In [1]: import numpy as np

In [2]: import numpy.linalg as la

In [3]: np.set_printoptions(suppress=True, linewidth=120)

In [4]: E = np.load("case10.npy")

In [5]: E.round(1) + 0
Out[5]: 
array([[ 0.2,  0.3, -2.1],
       [-0.5,  0. , -0.2],
       [-0.5,  0.4, -2.7],
       [ 0.2, -0.6,  4.1]])

In [6]: U, sig, Vh = la.svd(E)

In [7]: np.argmax(sig[:-1] / (sig[1:] + 1e-6)) + 1
Out[7]: np.int64(2)

In [8]: B = U[:, :2] @ np.diag(sig[:2]) @ Vh[:2]

In [9]: la.matrix_rank(B)
Out[9]: np.int64(2)

In [10]: B.round(1) + 0
Out[10]: 
array([[ 0.2,  0.3, -2.1],
       [-0.5,  0. , -0.2],
       [-0.5,  0.4, -2.7],
       [ 0.2, -0.6,  4.1]])

In [11]: round(float(np.abs(E - B).max()), 1)
Out[11]: 0.0

In [12]: np.round(la.norm(E - B, 2), 1), round(sig[2], 1)
Out[12]: (np.float64(0.0), np.float64(0.0))

In [13]: print(la.matrix_rank(E, rtol=0.05))
2

In [14]: rk = la.matrix_rank(E)

In [15]: rk
Out[15]: np.int64(2)

In [16]: ns = la.svd(E)[2][rk:].T

In [17]: print(la.matrix_rank(E.T @ E), la.matrix_rank(E @ E.T))
2 2

In [18]: np.allclose(E @ ns, 0)
Out[18]: True

In [19]: print([int(la.matrix_rank(E[:, :j + 1])) for j in range(3)])
[1, 2, 2]

In [20]: print(ns.shape)
(3, 1)

In [21]: [int(la.matrix_rank(E[:i])) for i in range(1, len(E) + 1)]
Out[21]: [1, 2, 2, 2]

In [22]: [int(la.matrix_rank(np.delete(E, i, axis=0))) for i in range(4)]
Out[22]: [2, 2, 2, 2]

In [23]: G = E.T @ E

In [24]: np.round(np.diag(G), 1)
Out[24]: array([ 0.6,  0.6, 28.3])

In [25]: la.matrix_rank(G)
Out[25]: np.int64(2)

In [26]: round(la.norm(E, 2) / la.norm(E), 1)
Out[26]: np.float64(1.0)

In [27]: la.cond(E) > 100
Out[27]: np.True_

In [28]: arr = np.load("out2.npy")

In [29]: arr
Out[29]: 
array([[ 5.8, -5.5, -5.8],
       [-2.3,  2.3,  2.3],
       [-2.8,  2.9,  2.8],
       [-2.3,  2.2,  2.2],
       [ 1.6, -2. , -1.9],
       [ 4.1, -4. , -4. ],
       [-2.2,  2. ,  1.9],
       [ 2.6, -2.6, -2.4],
       [ 1.9, -1.9, -2.1],
       [ 2. , -2.1, -2. ],
       [ 1. , -0.9, -1.3],
       [ 1.4, -1.5, -1.6],
       [-3.5,  3.7,  3.7],
       [-1. ,  0.8,  1. ],
       [ 3.7, -3.7, -3.6]])

In [30]: lab = arr[:, 1] > np.median(arr[:, 1])

In [31]: u = arr[lab].mean(axis=0) - arr[~lab].mean(axis=0)

In [32]: lab.astype(int)
Out[32]: array([0, 1, 1, 1, 0, 0, 1, 0, 0, 0, 1, 0, 1, 1, 0])

In [33]: np.argsort(-np.abs(u).round(6), kind="stable")
Out[33]: array([1, 0, 2])

In [34]: u.round(1)
Out[34]: array([-4.8,  4.8,  4.7])

In [35]: Ac = arr - arr.mean(axis=0)

In [36]: evecs = la.svd(Ac)[2][:1]

In [37]: B = Ac - Ac @ evecs.T @ evecs

In [38]: round(la.norm(B) / la.norm(Ac), 1)
Out[38]: np.float64(0.0)

In [39]: np.round(B.std(axis=0), 1)
Out[39]: array([0.1, 0.1, 0.1])

In [40]: F = np.load("block2.npy")

In [41]: F
Out[41]: 
array([[-2.,  9.],
       [ 0.,  1.]])

In [42]: # triangular, det is the product of the diagonal

In [43]: Ac = (arr - arr.mean(axis=0)) / arr.std(axis=0)

In [44]: print(np.round(Ac.std(axis=0), 1))
[1. 1. 1.]

In [45]: c = la.lstsq(np.delete(Ac, 0, axis=1), Ac[:, 0])[0]

In [46]: c.round(1)
Out[46]: array([-0.5, -0.5])

In [47]: m1 = np.loadtxt("data.csv", delimiter=",")

In [48]: m1
Out[48]: 
array([[1., 0.],
       [1., 3.]])

In [49]: x0 = np.array([-2, 2])

In [50]: m1 @ x0
Out[50]: array([-2.,  4.])

In [51]: m1 @ (2 * x0)
Out[51]: array([-4.,  8.])

In [52]: print(m1 * x0)
[[-2.  0.]
 [-2.  6.]]

In [53]: np.sign((m1 @ x0).round(6))
Out[53]: array([-1.,  1.])

In [54]: J = np.loadtxt("layer17.csv", delimiter=",")

In [55]: J.round(1) + 0
Out[55]: 
array([[ 0. , -0.1],
       [-1.8,  3. ],
       [-2.3,  3. ],
       [ 2.2, -2.9]])

In [56]: x0 = np.array([2, 5])

In [57]: rhs = J @ x0

In [58]: rhs.round(1)
Out[58]: array([ -0.6,  11.5,  10.6, -10.1])

In [59]: np.round(la.solve(J.T @ J, J.T @ rhs), 1)
Out[59]: array([2., 5.])

In [60]: rng = np.random.default_rng(314)

In [61]: rhs = rhs + 0.3 * rng.normal(size=4)

In [62]: rhs.round(1)
Out[62]: array([-0.8, 11.4, 10.6, -9.8])

In [63]: c, *_ = la.lstsq(J, rhs)

In [64]: np.round(J.T @ (rhs - J @ c), 1) + 0
Out[64]: array([0., 0.])

In [65]: round(float(la.norm(rhs - J @ c)), 1)
Out[65]: 0.3

In [66]: print([round(float(la.norm(la.solve(J.T @ J + lam * np.eye(2), J.T @ rhs))), 2) for lam in (0, 1, 10, 100)])
[5.42, 2.87, 2.33, 0.83]
